$ python3 -q
>>> import numpy as np
>>> np.set_printoptions(precision=2, suppress=True, linewidth=140, legacy="1.25")
>>> E = np.loadtxt("w.csv", delimiter=",")
>>> E
array([[ 0.,  0.,  0.,  1.,  0.,  0.,  5.,  1., 45., 23.,  0.,  0.],
       [ 0.,  0.,  0.,  0.,  0.,  8., 17., 20.,  6., 20.,  0.,  0.],
       [29., 22.,  7.,  0.,  0.,  0.,  0.,  0.,  3.,  0., 39.,  0.],
       [ 1., 26., 18.,  0.,  8.,  0., 29.,  0.,  0.,  0.,  5., 15.],
       [ 0., 33.,  1.,  0.,  0.,  3., 28., 18.,  0.,  0.,  0.,  7.],
       [ 0., 16.,  4.,  0.,  8., 10., 21., 16.,  0.,  1.,  0., 17.],
       [55.,  0., 30., 53., 22.,  0.,  0.,  0.,  1.,  0., 51., 32.],
       [28.,  0.,  0., 25.,  0.,  0.,  0.,  2., 22.,  0., 23.,  0.],
       [ 6.,  0., 16., 32., 15.,  0., 31.,  0.,  8., 12.,  2.,  0.],
       [ 0.,  0.,  0.,  0.,  2., 25., 14., 43.,  9., 35.,  0.,  0.],
       [ 0.,  0.,  0.,  0.,  0.,  7.,  0., 43., 10.,  0.,  0.,  0.],
       [17., 16., 24.,  6., 12.,  0., 16.,  0.,  0.,  0., 20., 16.],
       [ 0.,  0., 14., 11., 34., 21., 22.,  7.,  0., 11.,  0., 36.],
       [ 0.,  0.,  0.,  0., 28., 38.,  9., 42.,  0., 29.,  0., 31.],
       [ 0.,  0.,  0., 10., 22., 28.,  0., 32.,  3., 25.,  0., 20.],
       [ 0.,  3.,  0.,  0.,  0.,  0., 27.,  0., 12., 11.,  0.,  0.],
       [10., 28., 31.,  0., 14.,  0., 48.,  0.,  0.,  0., 17., 11.],
       [32., 34., 21.,  0.,  0.,  0.,  7.,  0.,  0.,  0., 44.,  0.],
       [ 9., 30.,  0.,  0.,  0.,  0.,  1.,  4., 11.,  0., 21.,  0.],
       [ 0.,  0.,  0.,  0.,  1., 32., 11., 57.,  5., 36.,  0.,  1.],
       [ 0., 52., 22.,  0.,  2.,  0., 46.,  0.,  0.,  0.,  8., 18.],
       [34., 10., 18., 13.,  0.,  0.,  5.,  0.,  4.,  0., 41.,  0.],
       [ 8.,  0.,  0., 35.,  6.,  1.,  0.,  8., 30.,  5.,  0.,  0.],
       [34.,  0., 19., 24., 14.,  0.,  0.,  0.,  0.,  0., 31., 31.],
       [ 3., 24., 25.,  0., 15.,  0., 40.,  0.,  0.,  0.,  7., 16.],
       [45.,  0., 26., 46., 22.,  0.,  0.,  0.,  0.,  0., 40., 32.],
       [ 8.,  0.,  0., 19.,  1.,  0.,  0.,  8., 18.,  0.,  0.,  0.],
       [ 0.,  0.,  0.,  2.,  0.,  0.,  6.,  8., 23., 18.,  0.,  0.],
       [50.,  0., 33., 50., 20.,  0.,  0.,  0.,  0.,  0., 49., 19.],
       [19., 17.,  0.,  0.,  0.,  0.,  0.,  9., 13.,  0., 26.,  0.],
       [ 0., 31.,  2.,  0.,  0.,  5., 37., 15.,  0.,  1.,  0.,  7.],
       [ 0.,  0., 17., 12., 34., 20., 10.,  9.,  0.,  1.,  0., 43.],
       [11.,  0.,  0.,  7.,  0.,  0.,  0., 31., 33.,  0.,  3.,  0.]])
>>> def softmax(z):
...     e = np.exp(z - z.max(axis=-1, keepdims=True))
...     return e / e.sum(axis=-1, keepdims=True)
... 
>>> np.round(softmax(10 * E[11]), 2) + 0
array([0., 0., 1., 0., 0., 0., 0., 0., 0., 0., 0., 0.])
>>> print(np.round(softmax(E[11] + -1), 2) + 0)
[0.   0.   0.98 0.   0.   0.   0.   0.   0.   0.   0.02 0.  ]
>>> S = E @ E.T / np.sqrt(12)
>>> softmax(S).round(6).argmax(axis=1)
array([ 0, 19,  6, 20, 20, 20,  6,  6,  6, 19, 19,  6, 12, 13, 13, 20, 16,  6, 17, 19, 20,  6,  6,  6, 20,  6,  6,  0,  6,  6, 20, 31, 32])
>>> Xc = E - E.mean(axis=0)
>>> vecs = np.linalg.svd(Xc)[2][:10]
>>> B = Xc - Xc @ vecs.T @ vecs
>>> B.std(axis=0)
array([0.68, 0.21, 0.49, 0.19, 0.94, 1.25, 0.11, 0.4 , 0.17, 0.48, 0.66, 0.17])
>>> print(np.round(np.cov(Xc @ vecs.T, rowvar=False), 2) + 0)
[[956.39   0.     0.     0.     0.     0.     0.     0.     0.     0.  ]
 [  0.   521.37   0.     0.     0.     0.     0.     0.     0.     0.  ]
 [  0.     0.   396.94   0.     0.     0.     0.     0.     0.     0.  ]
 [  0.     0.     0.   202.78   0.     0.     0.     0.     0.     0.  ]
 [  0.     0.     0.     0.    90.93   0.     0.     0.     0.     0.  ]
 [  0.     0.     0.     0.     0.    65.51   0.     0.     0.     0.  ]
 [  0.     0.     0.     0.     0.     0.    33.89   0.     0.     0.  ]
 [  0.     0.     0.     0.     0.     0.     0.    29.62   0.     0.  ]
 [  0.     0.     0.     0.     0.     0.     0.     0.    14.54   0.  ]
 [  0.     0.     0.     0.     0.     0.     0.     0.     0.    10.31]]
>>> idx = E[:, 3] > np.median(E[:, 3])
>>> f = E[idx].mean(axis=0) - E[~idx].mean(axis=0)
>>> round((((E - E.mean(axis=0)) @ f > 0) == idx).mean(), 2)
0.91
>>> idx.astype(int)
array([1, 0, 0, 0, 0, 0, 1, 1, 1, 0, 0, 1, 1, 0, 1, 0, 0, 0, 0, 0, 0, 1, 1, 1, 0, 1, 1, 1, 1, 0, 0, 1, 1])
>>> proj = E @ np.linalg.solve(E.T @ E, E.T)
>>> np.round(np.linalg.eigvalsh(proj), 2) + 0
array([0., 0., 0., 0., 0., 0., 0., 0., 0., 0., 0., 0., 0., 0., 0., 0., 0., 0., 0., 0., 0., 1., 1., 1., 1., 1., 1., 1., 1., 1., 1., 1., 1.])
>>> np.round(np.trace(proj), 2)
12.0
>>> print(np.round(proj @ E[:, 3], 2) + 0)
[ 1.  0.  0.  0.  0.  0. 53. 25. 32.  0.  0.  6. 11.  0. 10.  0.  0.  0.  0.  0.  0. 13. 35. 24.  0. 46. 19.  2. 50.  0.  0. 12.  7.]
>>> B = np.array([[1, 0, 1, 3, 1, 0, 3, 2, 0, 2, 2, 0, 0, 3],
...     [0, 2, 2, 0, 1, 2, 3, 0, 1, 3, 1, 3, 0, 1],
...     [1, 0, 3, 3, 1, 3, 1, 0, 1, 2, 2, 2, 2, 1],
...     [0, 1, 2, 3, 1, 0, 1, 0, 2, 0, 1, 1, 0, 3],
...     [1, 3, 2, 3, 0, 3, 3, 3, 1, 0, 1, 1, 0, 2],
...     [1, 0, 0, 3, 1, 3, 0, 2, 2, 2, 1, 2, 0, 1],
...     [2, 2, 1, 2, 3, 2, 1, 1, 3, 1, 1, 1, 0, 3],
...     [1, 3, 0, 3, 0, 3, 1, 2, 3, 1, 3, 1, 0, 1],
...     [2, 3, 0, 0, 1, 2, 0, 3, 0, 2, 0, 2, 0, 1],
...     [3, 0, 2, 2, 2, 2, 1, 2, 1, 0, 1, 2, 3, 2],
...     [2, 1, 3, 2, 2, 1, 3, 2, 3, 2, 2, 3, 2, 1],
...     [1, 1, 3, 0, 2, 2, 1, 0, 0, 1, 1, 1, 3, 2],
...     [0, 1, 0, 2, 3, 2, 0, 0, 2, 1, 3, 3, 2, 3],
...     [1, 1, 1, 2, 3, 1, 0, 2, 0, 0, 0, 2, 3, 0]])
>>> A = np.tril(B)
>>> A
array([[1, 0, 0, 0, 0, 0, 0, 0, 0, 0, 0, 0, 0, 0],
       [0, 2, 0, 0, 0, 0, 0, 0, 0, 0, 0, 0, 0, 0],
       [1, 0, 3, 0, 0, 0, 0, 0, 0, 0, 0, 0, 0, 0],
       [0, 1, 2, 3, 0, 0, 0, 0, 0, 0, 0, 0, 0, 0],
       [1, 3, 2, 3, 0, 0, 0, 0, 0, 0, 0, 0, 0, 0],
       [1, 0, 0, 3, 1, 3, 0, 0, 0, 0, 0, 0, 0, 0],
       [2, 2, 1, 2, 3, 2, 1, 0, 0, 0, 0, 0, 0, 0],
       [1, 3, 0, 3, 0, 3, 1, 2, 0, 0, 0, 0, 0, 0],
       [2, 3, 0, 0, 1, 2, 0, 3, 0, 0, 0, 0, 0, 0],
       [3, 0, 2, 2, 2, 2, 1, 2, 1, 0, 0, 0, 0, 0],
       [2, 1, 3, 2, 2, 1, 3, 2, 3, 2, 2, 0, 0, 0],
       [1, 1, 3, 0, 2, 2, 1, 0, 0, 1, 1, 1, 0, 0],
       [0, 1, 0, 2, 3, 2, 0, 0, 2, 1, 3, 3, 2, 0],
       [1, 1, 1, 2, 3, 1, 0, 2, 0, 0, 0, 2, 3, 0]])
>>> A.shape
(14, 14)
>>> np.linalg.matrix_rank(A)
13
>>> np.unravel_index(np.abs(A).argmax(), A.shape)
(2, 2)
>>> print(A.sum(axis=0))
[16 18 17 22 17 18  7 11  6  4  6  6  5  0]
>>> print(np.count_nonzero(A))
79
>>> A.sum(axis=1)
array([ 1,  2,  4,  6,  9,  8, 13, 13, 11, 15, 23, 13, 19, 16])
>>> F = np.load("data.npy")
>>> F
array([[7, 8, 7, 8],
       [6, 0, 6, 0],
       [7, 8, 7, 8],
       [6, 0, 6, 0]])
>>> proj = np.triu(np.array([[3, -2, 2, 1], [-1, 5, 2, -4], [-3, -1, 4, 0], [3, -2, -2, 5]]), 1) + np.eye(4)
>>> B = proj @ F @ np.linalg.inv(proj)
>>> proj @ F - F @ proj
array([[  8.,  30., -22.,  41.],
       [-10.,  28., -22.,  10.],
       [  0.,  14., -30.,  25.],
       [  0.,  12., -12.,  -6.]])
